$ python3 -q
>>> import numpy as np
>>> import numpy.linalg as la
>>> np.set_printoptions(precision=2, suppress=True, linewidth=100, sign=" ")
>>> def rd(a):
...     return np.round(a, 2) + 0
... 
>>> X = np.load("layer3.npy")
>>> X
array([[ 0,  0, -1, -1],
       [ 0,  0,  0,  0],
       [-1, -1,  0,  0],
       [ 0,  0,  0,  0]])
>>> U, sig, VT = la.svd(X)
>>> np.argmax(sig[:-1] / (sig[1:] + 1e-6)) + 1
np.int64(2)
>>> rd(sig)
array([ 1.41,  1.41,  0.  ,  0.  ])
>>> Y = U[:, :2] @ np.diag(sig[:2]) @ VT[:2]
>>> rd(np.abs(X - Y).max())
np.float64(0.0)
>>> la.matrix_rank(X, rtol=0.05)
np.int64(2)
>>> la.matrix_rank(Y)
np.int64(2)
>>> rd(la.norm(X - Y) / la.norm(X))
np.float64(0.0)
>>> rd(Y)
array([[ 0.,  0., -1., -1.],
       [ 0.,  0.,  0.,  0.],
       [-1., -1.,  0.,  0.],
       [ 0.,  0.,  0.,  0.]])
>>> W0 = np.loadtxt("a.csv", delimiter=",")
>>> rd(W0)
array([[  2.75,  -1.  ,   5.76],
       [  1.95,  -1.  ,  -1.46],
       [  2.02,  -1.  ,  -0.86],
       [  1.2 ,  -1.  ,  -8.23],
       [  0.91,  -1.  , -10.8 ],
       [  2.04,  -1.  ,  -0.66],
       [  2.59,  -1.  ,   4.33],
       [  2.44,  -1.  ,   2.96],
       [  1.86,  -1.  ,  -2.25],
       [  1.17,  -1.  ,  -8.46],
       [  2.47,  -1.  ,   3.22],
       [  1.15,  -1.  ,  -8.66],
       [  1.57,  -1.  ,  -4.88],
       [  1.38,  -1.  ,  -6.54],
       [  1.73,  -1.  ,  -3.42],
       [  0.8 ,  -1.  , -11.79],
       [  2.08,  -1.  ,  -0.27],
       [  4.46,  -1.  ,  21.13],
       [  1.34,  -1.  ,  -6.92],
       [  1.79,  -1.  ,  -2.9 ],
       [  1.28,  -1.  ,  -7.44],
       [  3.32,  -1.  ,  10.89],
       [  3.29,  -1.  ,  10.65],
       [  1.7 ,  -1.  ,  -3.73],
       [  1.93,  -1.  ,  -1.59],
       [  4.2 ,  -1.  ,  18.77]])
>>> gram = W0.T @ W0
>>> rd(la.svd(W0, compute_uv=False) ** 2)
array([ 1804.39,   140.3 ,     0.  ])
>>> (W0 @ W0.T).shape
(26, 26)
>>> rd(np.diag(gram))
array([  131.76,    26.  ,  1786.93])
>>> la.matrix_rank(gram)
np.int64(2)
>>> rd(la.eigvalsh(gram)[::-1])
array([ 1804.39,   140.3 ,     0.  ])
>>> rd(gram)
array([[ 131.76,  -53.43,  170.75],
       [ -53.43,   26.  ,   13.17],
       [ 170.75,   13.17, 1786.93]])
>>> np.allclose(gram, gram.T)
True
